$ ipython --no-banner

In [1]: import numpy as np

In [2]: np.set_printoptions(precision=2, suppress=True, linewidth=120, floatmode="fixed")

In [3]: tidy = lambda a: np.round(a, 2) + 0

In [4]: E = np.loadtxt("sample6.csv", delimiter=",")

In [5]: print(tidy(E))
[[-1.10  0.10  0.10  0.60 -2.00 -0.10  0.20 -2.00]
 [ 0.60  1.00 -1.40  1.10 -0.60 -0.40 -2.83  1.10]
 [ 0.00  0.90 -0.70  1.00  0.20 -0.40 -1.39  0.80]
 [-0.90  0.90 -1.60  1.20 -0.40  0.10 -3.22  1.00]
 [-0.30 -1.20  1.60 -0.80  0.00 -0.30  3.19 -1.30]
 [ 1.40 -0.30  0.30 -1.10 -0.60 -0.20  0.61 -0.20]
 [-0.70  1.80 -2.40 -1.30 -0.30 -1.80 -4.78 -2.70]
 [ 0.60 -0.10 -0.70  2.50 -0.50  2.00 -1.39 -0.80]
 [-1.60  1.40 -0.20  0.00  0.50 -1.00 -0.38  2.80]
 [ 0.70  1.10 -1.20 -0.80  1.60 -0.90 -2.39 -0.50]]

In [6]: other = np.c_[E[:, :3] @ np.array([[2, 2, 0], [1, 0, 1], [2, 0, 0]]), np.array([-3, -2, 2, -1, 0, -1, 0, -1, -1, 0])]

In [7]: tidy(other)
Out[7]: 
array([[-1.90, -2.20,  0.10, -3.00],
       [-0.60,  1.20,  1.00, -2.00],
       [-0.50,  0.00,  0.90,  2.00],
       [-4.10, -1.80,  0.90, -1.00],
       [ 1.40, -0.60, -1.20,  0.00],
       [ 3.10,  2.80, -0.30, -1.00],
       [-4.40, -1.40,  1.80,  0.00],
       [-0.30,  1.20, -0.10, -1.00],
       [-2.20, -3.20,  1.40, -1.00],
       [ 0.10,  1.40,  1.10,  0.00]])

In [8]: print(np.linalg.matrix_rank(other))
4

In [9]: tidy(np.linalg.lstsq(E, other[:, 0])[0])
Out[9]: array([2.00, 1.00, 2.00, 0.00, 0.00, 0.00, 0.00, 0.00])

In [10]: np.linalg.matrix_rank(np.c_[E, other])
Out[10]: np.int64(9)

In [11]: x = np.array([1, 0, 5, 4, 3, 1, 2, 5])

In [12]: target = E @ x

In [13]: tidy(np.linalg.solve(E.T @ E, E.T @ target))
Out[13]: array([1.00, 0.00, 5.00, 4.00, 3.00, 1.00, 2.00, 5.00])

In [14]: print(tidy(target))
[-13.90  -4.37   1.93  -6.65   4.07  -3.27 -43.65   0.82  11.13 -11.89]

In [15]: tidy(np.linalg.pinv(E) @ E)
Out[15]: 
array([[1.00, 0.00, 0.00, 0.00, 0.00, 0.00, 0.00, 0.00],
       [0.00, 1.00, 0.00, 0.00, 0.00, 0.00, 0.00, 0.00],
       [0.00, 0.00, 1.00, 0.00, 0.00, 0.00, 0.00, 0.00],
       [0.00, 0.00, 0.00, 1.00, 0.00, 0.00, 0.00, 0.00],
       [0.00, 0.00, 0.00, 0.00, 1.00, 0.00, 0.00, 0.00],
       [0.00, 0.00, 0.00, 0.00, 0.00, 1.00, 0.00, 0.00],
       [0.00, 0.00, 0.00, 0.00, 0.00, 0.00, 1.00, 0.00],
       [0.00, 0.00, 0.00, 0.00, 0.00, 0.00, 0.00, 1.00]])

In [16]: rng = np.random.default_rng(87)

In [17]: target = target + 0.3 * rng.normal(size=10)

In [18]: tidy(target)
Out[18]: array([-13.75,  -4.41,   2.07,  -6.18,   3.87,  -3.45, -43.40,   0.83,  11.61, -12.20])

In [19]: b, *_ = np.linalg.lstsq(E, target)

In [20]: print(tidy(E.T @ (target - E @ b)))
[0.00 0.00 0.00 0.00 0.00 0.00 0.00 0.00]
